% ipython --no-banner

In [1]: import numpy as np

In [2]: import numpy.linalg as la

In [3]: np.set_printoptions(precision=3, suppress=True, linewidth=200)

In [4]: feats = np.loadtxt("case12.csv", delimiter=",")

In [5]: feats
Out[5]: 
array([[ 0.7  , -3.303,  1.1  ],
       [ 1.1  , -4.523,  1.5  ],
       [ 0.3  , -4.778,  1.6  ],
       [ 0.1  ,  0.928, -0.3  ],
       [-1.4  ,  0.041,  0.   ],
       [ 1.8  ,  0.956, -0.3  ],
       [ 0.   ,  2.991, -1.   ],
       [-0.1  ,  1.818, -0.6  ],
       [ 0.   ,  0.287, -0.1  ],
       [ 1.1  , -0.603,  0.2  ],
       [ 0.2  ,  3.621, -1.2  ],
       [-1.1  , -2.103,  0.7  ],
       [ 1.6  , -1.175,  0.4  ],
       [ 0.8  , -5.401,  1.8  ],
       [ 0.2  ,  2.085, -0.7  ],
       [-1.2  ,  1.513, -0.5  ]])

In [6]: W2 = feats[[3, 4]].astype(float)

In [7]: for _ in range(5):
   ...:     idx = la.norm(feats[:, None] - W2, axis=-1).argmin(axis=1)
   ...:     W2 = np.array([feats[idx == j].mean(axis=0) for j in range(2)])
   ...: 

In [8]: idx
Out[8]: array([1, 1, 1, 0, 0, 0, 0, 0, 0, 0, 0, 1, 1, 1, 0, 0])

In [9]: W2
Out[9]: 
array([[ 0.07 ,  1.364, -0.45 ],
       [ 0.567, -3.547,  1.183]])

In [10]: hat = feats @ la.solve(feats.T @ feats, feats.T)

In [11]: np.round(la.eigvalsh(hat), 3) + 0
Out[11]: array([0., 0., 0., 0., 0., 0., 0., 0., 0., 0., 0., 0., 0., 1., 1., 1.])

In [12]: np.allclose(hat @ hat, hat)
Out[12]: True

In [13]: np.round(hat @ feats[:, 2], 3) + 0
Out[13]: array([ 1.1,  1.5,  1.6, -0.3,  0. , -0.3, -1. , -0.6, -0.1,  0.2, -1.2,  0.7,  0.4,  1.8, -0.7, -0.5])

In [14]: Ac = (feats - feats.mean(axis=0)) / feats.std(axis=0)

In [15]: np.argwhere(np.abs(Ac) > 2)
Out[15]: array([], shape=(0, 2), dtype=int64)

In [16]: Ac.std(axis=0)
Out[16]: array([1., 1., 1.])

In [17]: beta = la.lstsq(np.delete(Ac, 0, axis=1), Ac[:, 0])[0]

In [18]: np.abs(beta).argmax()
Out[18]: np.int64(1)

In [19]: round(1 - np.var(Ac[:, 0] - np.delete(Ac, 0, axis=1) @ beta), 3)
Out[19]: np.float64(0.078)

In [20]: mat = np.array([[0, 0, 0, 0], [0, 0, 1, 0], [0, 1, 0, 0], [0, 0, 0, 0]])

In [21]: # splits into 3 blocks

In [22]: (mat + mat.T) / 2
Out[22]: 
array([[0., 0., 0., 0.],
       [0., 0., 1., 0.],
       [0., 1., 0., 0.],
       [0., 0., 0., 0.]])

In [23]: round(float(np.abs(la.eigvals(mat)).max()), 3)
Out[23]: 1.0

In [24]: np.sort(np.abs(la.eigvals(mat)))
Out[24]: array([0., 0., 1., 1.])

In [25]: U, sigma, VT = la.svd(mat)

In [26]: evecs = VT[:(sigma > 1e-8).sum()]

In [27]: rng = np.random.default_rng(85461)

In [28]: x0 = mat[0] + -1 * mat[3] + rng.integers(2) * np.eye(4)[3]

In [29]: x0
Out[29]: array([0., 0., 0., 1.])

In [30]: round(float(la.norm(x0 - evecs.T @ evecs @ x0)), 3)
Out[30]: 1.0

In [31]: print(np.allclose(evecs.T @ evecs @ x0, x0))
False

In [32]: mat @ la.pinv(mat) @ mat
Out[32]: 
array([[0., 0., 0., 0.],
       [0., 0., 1., 0.],
       [0., 1., 0., 0.],
       [0., 0., 0., 0.]])

In [33]: np.abs(np.diag(la.qr(mat)[1])) > 1e-9
Out[33]: array([False,  True,  True, False])

In [34]: np.unique(mat.round(6), axis=0).shape
Out[34]: (3, 4)

In [35]: print(round(np.trace(la.pinv(mat) @ mat), 3))
2.0

In [36]: vals, evecs = la.eigh(mat)

In [37]: x0 = np.array([-1, -2, 1, -3])

In [38]: print(evecs * np.maximum(vals, 0) @ evecs.T)
[[0.  0.  0.  0. ]
 [0.  0.5 0.5 0. ]
 [0.  0.5 0.5 0. ]
 [0.  0.  0.  0. ]]

In [39]: (np.sign(evecs[:, -1].round(6)) == np.sign(evecs[0, -1].round(6))).astype(int)
Out[39]: array([1, 0, 0, 1])

In [40]: round(float(x0 @ mat @ x0 / (x0 @ x0)), 3), vals[0], vals[-1]
Out[40]: (-0.267, np.float64(-1.0), np.float64(1.0))

In [41]: np.abs(mat).sum(axis=1).max(), np.abs(vals).max()
Out[41]: (np.int64(1), np.float64(1.0))

In [42]: la.norm(mat, axis=0)
Out[42]: array([0., 1., 1., 0.])

In [43]: la.svd(mat, compute_uv=False)
Out[43]: array([1., 1., 0., 0.])

In [44]: la.pinv(mat)
Out[44]: 
array([[0., 0., 0., 0.],
       [0., 0., 1., 0.],
       [0., 1., 0., 0.],
       [0., 0., 0., 0.]])

In [45]: data = np.load("w.npy")

In [46]: data
Out[46]: 
array([[-2.266,  0.71 , -0.86 ],
       [ 1.736, -1.737,  0.288],
       [-2.863,  0.795, -1.024],
       [-2.137,  0.641, -2.059],
       [-0.557,  0.212, -1.128],
       [ 1.417, -1.533,  0.255],
       [-0.691,  0.218, -2.735],
       [ 0.202, -0.086,  0.214],
       [ 0.274,  0.949,  1.079],
       [ 1.916, -1.358,  0.255],
       [ 2.009, -0.577,  3.946],
       [ 0.627, -1.021, -0.759],
       [ 1.355, -0.898,  0.858],
       [-1.405,  0.45 , -0.856],
       [ 2.188, -0.986,  0.893],
       [ 2.26 , -1.006, -0.044],
       [ 2.211, -1.333,  1.646],
       [-1.596,  0.896, -0.406],
       [-0.97 ,  0.581, -1.231],
       [ 1.219, -0.189,  0.596],
       [ 0.681, -0.275,  0.4  ],
       [ 2.388, -0.817,  2.359]])

In [47]: Ac = (data - data.mean(axis=0)) / data.std(axis=0)

In [48]: Ac.std(axis=0)
Out[48]: array([1., 1., 1.])

In [49]: np.argwhere(np.abs(Ac) > 2)
Out[49]: array([[10,  2]])

In [50]: beta = la.lstsq(np.delete(Ac, 0, axis=1), Ac[:, 0])[0]

In [51]: print(np.abs(beta).argmax())
0

In [52]: beta
Out[52]: array([-0.667,  0.409])

In [53]: round(float(1 - np.var(Ac[:, 0] - np.delete(Ac, 0, axis=1) @ beta)), 3)
Out[53]: 0.86

In [54]: G = np.cov(data, rowvar=False)

In [55]: G
Out[55]: 
array([[ 2.798, -1.245,  1.746],
       [-1.245,  0.761, -0.583],
       [ 1.746, -0.583,  2.141]])

In [56]: np.polyfit(data[:, 1], data[:, 2], 1)
Out[56]: array([-0.766, -0.145])

In [57]: round(float(np.corrcoef(data[:, 1], data[:, 2])[0, 1]), 3)
Out[57]: -0.457

In [58]: print(data.std(axis=0))
[1.634 0.852 1.43 ]

In [59]: print(np.median(data, axis=0))
[ 0.654 -0.232  0.234]

In [60]: np.argsort(-data.std(axis=0).round(6), kind="stable")
Out[60]: array([0, 2, 1])

In [61]: t3 = np.stack([data, -2 * data, data[::-1]])

In [62]: np.einsum("bij,cij->bc", t3, t3)
Out[62]: 
array([[ 124.569, -249.139,    5.363],
       [-249.139,  498.277,  -10.726],
       [   5.363,  -10.726,  124.569]])

In [63]: la.norm(t3, axis=(1, 2))
Out[63]: array([11.161, 22.322, 11.161])

In [64]: la.matrix_rank(t3)
Out[64]: array([3, 3, 3])

In [65]: la.matrix_rank(t3.reshape(3, -1))
Out[65]: np.int64(2)

In [66]: d = la.norm(data[:, None] - data[None], axis=-1)

In [67]: la.matrix_rank(d ** 2)
Out[67]: np.int64(5)

In [68]: np.unravel_index(d.round(6).argmax(), d.shape)
Out[68]: (np.int64(3), np.int64(10))

In [69]: d.mean(axis=1).argmax()
Out[69]: np.int64(10)

In [70]: out = np.array([[0, 0], [2, 2], [4, 3]])

In [71]: arr = np.tile(out, (2, 3))

In [72]: arr
Out[72]: 
array([[0, 0, 0, 0, 0, 0],
       [2, 2, 2, 2, 2, 2],
       [4, 3, 4, 3, 4, 3],
       [0, 0, 0, 0, 0, 0],
       [2, 2, 2, 2, 2, 2],
       [4, 3, 4, 3, 4, 3]])

In [73]: # row 3 repeats row 0

In [74]: theta = np.radians(90)

In [75]: Rm = np.eye(6)

In [76]: Rm[1, 1] = Rm[3, 3] = np.cos(theta)

In [77]: Rm[1, 3], Rm[3, 1] = -np.sin(theta), np.sin(theta)

In [78]: Rm.round(3) + 0
Out[78]: 
array([[ 1.,  0.,  0.,  0.,  0.,  0.],
       [ 0.,  0.,  0., -1.,  0.,  0.],
       [ 0.,  0.,  1.,  0.,  0.,  0.],
       [ 0.,  1.,  0.,  0.,  0.,  0.],
       [ 0.,  0.,  0.,  0.,  1.,  0.],
       [ 0.,  0.,  0.,  0.,  0.,  1.]])

In [79]: out = arr @ Rm.T

In [80]: np.allclose(la.norm(arr, axis=1), la.norm(out, axis=1))
Out[80]: True

In [81]: np.round(la.det(Rm), 3), np.trace(Rm)
Out[81]: (np.float64(1.0), np.float64(4.0))

In [82]: np.round(la.svd(arr, compute_uv=False), 3) + 0, np.round(la.svd(out, compute_uv=False), 3) + 0
Out[82]: 
(array([14.045,  0.854,  0.   ,  0.   ,  0.   ,  0.   ]),
 array([14.045,  0.854,  0.   ,  0.   ,  0.   ,  0.   ]))

In [83]: out
Out[83]: 
array([[ 0.,  0.,  0.,  0.,  0.,  0.],
       [ 2., -2.,  2.,  2.,  2.,  2.],
       [ 4., -3.,  4.,  3.,  4.,  3.],
       [ 0.,  0.,  0.,  0.,  0.,  0.],
       [ 2., -2.,  2.,  2.,  2.,  2.],
       [ 4., -3.,  4.,  3.,  4.,  3.]])

In [84]: print(np.allclose(arr @ arr.T, out @ out.T))
True
